% ipython --no-banner

In [1]: import numpy as np

In [2]: np.set_printoptions(precision=3, suppress=True, linewidth=200, floatmode="fixed")

In [3]: rnd = lambda a: np.round(a, 3) + 0

In [4]: m1 = np.load("test14.npy")

In [5]: print(m1)
[[-9  0 -3  0]
 [-6  0 -2  0]
 [-6  0 -6  0]
 [-4  0 -4  0]]

In [6]: print(np.linalg.cond(m1) > 100)
True

In [7]: print(rnd(np.linalg.norm(m1, 2) / np.linalg.norm(m1)))
0.974

In [8]: print(np.linalg.matrix_rank(m1, rtol=0.1))
2

In [9]: print([round(float(x), 3) for x in np.linalg.svd(m1, compute_uv=False)[:3]])
[14.893, 3.492, 0.0]

In [10]: print(np.argsort(-np.linalg.norm(m1, axis=0).round(6), kind="stable")[:3])
[0 2 1]

In [11]: out = m1 / np.sqrt((m1 ** 2).mean(axis=1, keepdims=True))

In [12]: print(np.linalg.matrix_rank(m1 - m1.mean(axis=1, keepdims=True)))
2

In [13]: print(np.linalg.matrix_rank(out) == np.linalg.matrix_rank(m1))
True

In [14]: print(rnd(np.linalg.norm(out, axis=1)))
[2.000 2.000 2.000 2.000]

In [15]: print(rnd(out[3]))
[-1.414  0.000 -1.414  0.000]

In [16]: print(m1 - m1.mean(axis=1, keepdims=True))
[[-6.000  3.000  0.000  3.000]
 [-4.000  2.000  0.000  2.000]
 [-3.000  3.000 -3.000  3.000]
 [-2.000  2.000 -2.000  2.000]]

In [17]: K = np.loadtxt("sample13.csv", delimiter=",")

In [18]: print(K)
[[-3.000  0.000  0.000  0.000  0.000  0.000  0.000  0.000  0.000  0.000  0.000  0.000]
 [-1.000  0.000  0.000  0.000  0.000  0.000  0.000  0.000  0.000  0.000  0.000  0.000]
 [-3.000  0.000  3.000  0.000  0.000  0.000  0.000  0.000  0.000  0.000  0.000  0.000]
 [ 0.000  3.000 -3.000  0.000  0.000  0.000  0.000  0.000  0.000  0.000  0.000  0.000]
 [-1.000  3.000  2.000  3.000 -3.000  0.000  0.000  0.000  0.000  0.000  0.000  0.000]
 [ 2.000  1.000  1.000  3.000 -3.000  0.000  0.000  0.000  0.000  0.000  0.000  0.000]
 [-3.000 -3.000 -3.000 -1.000 -3.000  1.000  2.000  0.000  0.000  0.000  0.000  0.000]
 [-3.000 -2.000 -2.000 -2.000 -2.000  2.000 -1.000 -2.000  0.000  0.000  0.000  0.000]
 [-3.000  2.000 -1.000 -2.000  3.000 -1.000 -3.000  3.000  2.000  0.000  0.000  0.000]
 [ 2.000 -2.000  3.000 -3.000  2.000  2.000  3.000 -1.000 -1.000  1.000  0.000  0.000]
 [-3.000  3.000 -3.000 -2.000  0.000  1.000  2.000  1.000 -2.000 -2.000  3.000  0.000]
 [ 2.000  3.000  0.000  0.000  1.000  0.000  2.000 -3.000 -3.000  1.000 -3.000  1.000]]

In [19]: # rank 10

In [20]: print(np.abs(np.diag(np.linalg.qr(K)[1])) > 1e-9)
[ True  True  True  True  True  True  True  True  True  True False False]

In [21]: print(np.unique(K.round(6), axis=0).shape)
(12, 12)

In [22]: print(rnd(K @ np.linalg.pinv(K) @ K))
[[-3.000  0.000  0.000  0.000  0.000  0.000  0.000  0.000  0.000  0.000  0.000  0.000]
 [-1.000  0.000  0.000  0.000  0.000  0.000  0.000  0.000  0.000  0.000  0.000  0.000]
 [-3.000  0.000  3.000  0.000  0.000  0.000  0.000  0.000  0.000  0.000  0.000  0.000]
 [ 0.000  3.000 -3.000  0.000  0.000  0.000  0.000  0.000  0.000  0.000  0.000  0.000]
 [-1.000  3.000  2.000  3.000 -3.000  0.000  0.000  0.000  0.000  0.000  0.000  0.000]
 [ 2.000  1.000  1.000  3.000 -3.000  0.000  0.000  0.000  0.000  0.000  0.000  0.000]
 [-3.000 -3.000 -3.000 -1.000 -3.000  1.000  2.000  0.000  0.000  0.000  0.000  0.000]
 [-3.000 -2.000 -2.000 -2.000 -2.000  2.000 -1.000 -2.000  0.000  0.000  0.000  0.000]
 [-3.000  2.000 -1.000 -2.000  3.000 -1.000 -3.000  3.000  2.000  0.000  0.000  0.000]
 [ 2.000 -2.000  3.000 -3.000  2.000  2.000  3.000 -1.000 -1.000  1.000  0.000  0.000]
 [-3.000  3.000 -3.000 -2.000  0.000  1.000  2.000  1.000 -2.000 -2.000  3.000  0.000]
 [ 2.000  3.000  0.000  0.000  1.000  0.000  2.000 -3.000 -3.000  1.000 -3.000  1.000]]

In [23]: rank = np.linalg.matrix_rank(K)

In [24]: print(rank)
10

In [25]: ns = np.linalg.svd(K)[2][rank:].T

In [26]: print([int(np.linalg.matrix_rank(np.delete(K, i, axis=0))) for i in range(12)])
[10, 10, 10, 10, 10, 10, 9, 9, 9, 9, 9, 9]

In [27]: print(ns.shape)
(12, 2)

In [28]: Uu, sv, vt = np.linalg.svd(K, full_matrices=False)

In [29]: print(Uu.shape, sv.shape, vt.shape)
(12, 12) (12,) (12, 12)

In [30]: print(rnd(np.sqrt((sv ** 2).sum())), rnd(np.linalg.norm(K)))
19.365 19.365

In [31]: print(np.abs(Uu[:, 0]).round(6).argmax())
10

In [32]: print(rnd(sv / sv[0]))
[1.000 0.831 0.772 0.739 0.551 0.456 0.251 0.192 0.084 0.029 0.000 0.000]

In [33]: print(rnd(np.cumsum(sv ** 2) / np.sum(sv ** 2)))
[0.290 0.490 0.663 0.821 0.909 0.969 0.987 0.998 1.000 1.000 1.000 1.000]

In [34]: rng = np.random.default_rng(43)

In [35]: out = K + rng.integers(-2, 3, (12, 10)) @ rng.integers(-2, 3, (10, 12))

In [36]: print(out)
[[  3.000  -3.000   4.000   3.000   1.000   3.000  -7.000  -1.000  -8.000  -5.000   5.000  -6.000]
 [  0.000   6.000  -8.000   2.000  -9.000  -8.000  -3.000  -4.000  -2.000   7.000   3.000   3.000]
 [  0.000  -7.000   6.000   5.000   9.000   2.000  12.000   2.000   0.000  -1.000 -11.000   2.000]
 [ -2.000   6.000  -1.000  -6.000  -8.000   0.000  -5.000  -5.000   1.000   0.000   8.000   0.000]
 [  8.000  26.000  -2.000   6.000  -2.000   5.000   6.000   3.000  14.000   7.000  -1.000  12.000]
 [  5.000 -11.000  -2.000   3.000  -4.000  -1.000  -2.000   6.000  -1.000   7.000  -2.000 -14.000]
 [ -7.000  -2.000 -15.000  -2.000  -4.000  -3.000  -7.000   3.000   0.000   4.000   1.000  -2.000]
 [ -4.000  -3.000  -5.000  -4.000 -10.000  -6.000  -6.000  -4.000  -2.000   5.000  -1.000  -6.000]
 [ -1.000  -4.000   5.000  -1.000   4.000  -1.000  -2.000   6.000   0.000  -2.000  -7.000  -6.000]
 [-10.000  -9.000   4.000 -13.000  -9.000 -10.000  -3.000 -11.000  -5.000  -1.000   6.000  -1.000]
 [  1.000  -3.000   1.000  -7.000   4.000  -2.000   7.000   5.000   8.000   0.000  -6.000  -3.000]
 [ 11.000  10.000   9.000   2.000  12.000  11.000   8.000   1.000   4.000  -4.000  -5.000   3.000]]

In [37]: print(rnd(np.linalg.svd(out - K, compute_uv=False)))
[47.557 37.861 24.891 21.015 16.352 12.251  7.387  5.277  2.241  1.664  0.000  0.000]

In [38]: W0 = np.load("dump.npy")

In [39]: print(W0)
[[2 1 0 0]
 [1 1 0 0]
 [0 0 2 1]
 [0 0 1 1]]

In [40]: # 2 groups of indices that never mix

In [41]: ev, vecs = np.linalg.eigh(W0)

In [42]: vec = np.array([0, 3, 2, 5])

In [43]: print(rnd(np.linalg.eigvalsh(W0[1:, 1:])))
[0.382 1.000 2.618]

In [44]: print(vec @ W0 @ vec)
62

In [45]: print(np.abs(W0).sum(axis=1).max(), rnd(np.abs(ev).max()))
3 2.618

In [46]: print(rnd(vecs * np.maximum(ev, 0) @ vecs.T))
[[2.000 1.000 0.000 0.000]
 [1.000 1.000 0.000 0.000]
 [0.000 0.000 2.000 1.000]
 [0.000 0.000 1.000 1.000]]

In [47]: th = np.radians(90)

In [48]: r_ = np.eye(4)

In [49]: r_[3, 3] = r_[0, 0] = np.cos(th)

In [50]: r_[3, 0], r_[0, 3] = -np.sin(th), np.sin(th)

In [51]: print(rnd(r_))
[[ 0.000  0.000  0.000  1.000]
 [ 0.000  1.000  0.000  0.000]
 [ 0.000  0.000  1.000  0.000]
 [-1.000  0.000  0.000  0.000]]

In [52]: out = W0 @ r_.T

In [53]: print(rnd(out))
[[ 0.000  1.000  0.000 -2.000]
 [ 0.000  1.000  0.000 -1.000]
 [ 1.000  0.000  2.000  0.000]
 [ 1.000  0.000  1.000  0.000]]

In [54]: print(rnd(np.linalg.det(r_)), np.trace(r_))
1.0 2.0

In [55]: print(rnd(np.abs(out - W0).max(axis=0)))
[2.000 0.000 0.000 2.000]

In [56]: print(np.allclose(np.linalg.norm(W0, axis=1), np.linalg.norm(out, axis=1)))
True

In [57]: F = np.load("layer2.npy")

In [58]: print(F)
[[ 0 -2 -3  0  2  1 -3  1  0 -3  1]
 [ 2  0 -4  0  1 -1  0 -2  3  0  0]
 [ 3  4  0  2  0  1 -1 -4  2  3  1]
 [ 0  0 -2  0  0 -3  0  2  0  2 -3]
 [-2 -1  0  0  0 -2  2 -3  0  2  0]
 [-1  1 -1  3  2  0 -1 -4 -1  2  1]
 [ 3  0  1  0 -2  1  0  3 -1  1  1]
 [-1  2  4 -2  3  4 -3  0  0  3  1]
 [ 0 -3 -2  0  0  1  1  0  0  0 -3]
 [ 3  0 -3 -2 -2 -2 -1 -3  0  0 -1]
 [-1  0 -1  3  0 -1 -1 -1  3  1  0]]

In [59]: Uu, sv = np.linalg.svd(F)
ValueError: too many values to unpack (expected 2)


In [60]: Uu, sv, vt = np.linalg.svd(F, full_matrices=False)

In [61]: print(np.allclose(Uu * sv @ vt, F))
True

In [62]: print(rnd(Uu.T @ Uu))
[[1.000 0.000 0.000 0.000 0.000 0.000 0.000 0.000 0.000 0.000 0.000]
 [0.000 1.000 0.000 0.000 0.000 0.000 0.000 0.000 0.000 0.000 0.000]
 [0.000 0.000 1.000 0.000 0.000 0.000 0.000 0.000 0.000 0.000 0.000]
 [0.000 0.000 0.000 1.000 0.000 0.000 0.000 0.000 0.000 0.000 0.000]
 [0.000 0.000 0.000 0.000 1.000 0.000 0.000 0.000 0.000 0.000 0.000]
 [0.000 0.000 0.000 0.000 0.000 1.000 0.000 0.000 0.000 0.000 0.000]
 [0.000 0.000 0.000 0.000 0.000 0.000 1.000 0.000 0.000 0.000 0.000]
 [0.000 0.000 0.000 0.000 0.000 0.000 0.000 1.000 0.000 0.000 0.000]
 [0.000 0.000 0.000 0.000 0.000 0.000 0.000 0.000 1.000 0.000 0.000]
 [0.000 0.000 0.000 0.000 0.000 0.000 0.000 0.000 0.000 1.000 0.000]
 [0.000 0.000 0.000 0.000 0.000 0.000 0.000 0.000 0.000 0.000 1.000]]

In [63]: print(rnd(Uu.T @ F @ vt.T))
[[10.603  0.000  0.000  0.000  0.000  0.000  0.000  0.000  0.000  0.000  0.000]
 [ 0.000 10.603  0.000  0.000  0.000  0.000  0.000  0.000  0.000  0.000  0.000]
 [ 0.000  0.000  7.143  0.000  0.000  0.000  0.000  0.000  0.000  0.000  0.000]
 [ 0.000  0.000  0.000  7.143  0.000  0.000  0.000  0.000  0.000  0.000  0.000]
 [ 0.000  0.000  0.000  0.000  5.054  0.000  0.000  0.000  0.000  0.000  0.000]
 [ 0.000  0.000  0.000  0.000  0.000  5.054  0.000  0.000  0.000  0.000  0.000]
 [ 0.000  0.000  0.000  0.000  0.000  0.000  3.629  0.000  0.000  0.000  0.000]
 [ 0.000  0.000  0.000  0.000  0.000  0.000  0.000  3.629  0.000  0.000  0.000]
 [ 0.000  0.000  0.000  0.000  0.000  0.000  0.000  0.000  2.200  0.000  0.000]
 [ 0.000  0.000  0.000  0.000  0.000  0.000  0.000  0.000  0.000  2.200  0.000]
 [ 0.000  0.000  0.000  0.000  0.000  0.000  0.000  0.000  0.000  0.000  0.000]]

In [64]: print((sv > 1e-8).sum())
10

In [65]: print(rnd(sv))
[10.603 10.603  7.143  7.143  5.054  5.054  3.629  3.629  2.200  2.200  0.000]

In [66]: print(rnd(vt @ vt.T))
[[1.000 0.000 0.000 0.000 0.000 0.000 0.000 0.000 0.000 0.000 0.000]
 [0.000 1.000 0.000 0.000 0.000 0.000 0.000 0.000 0.000 0.000 0.000]
 [0.000 0.000 1.000 0.000 0.000 0.000 0.000 0.000 0.000 0.000 0.000]
 [0.000 0.000 0.000 1.000 0.000 0.000 0.000 0.000 0.000 0.000 0.000]
 [0.000 0.000 0.000 0.000 1.000 0.000 0.000 0.000 0.000 0.000 0.000]
 [0.000 0.000 0.000 0.000 0.000 1.000 0.000 0.000 0.000 0.000 0.000]
 [0.000 0.000 0.000 0.000 0.000 0.000 1.000 0.000 0.000 0.000 0.000]
 [0.000 0.000 0.000 0.000 0.000 0.000 0.000 1.000 0.000 0.000 0.000]
 [0.000 0.000 0.000 0.000 0.000 0.000 0.000 0.000 1.000 0.000 0.000]
 [0.000 0.000 0.000 0.000 0.000 0.000 0.000 0.000 0.000 1.000 0.000]
 [0.000 0.000 0.000 0.000 0.000 0.000 0.000 0.000 0.000 0.000 1.000]]
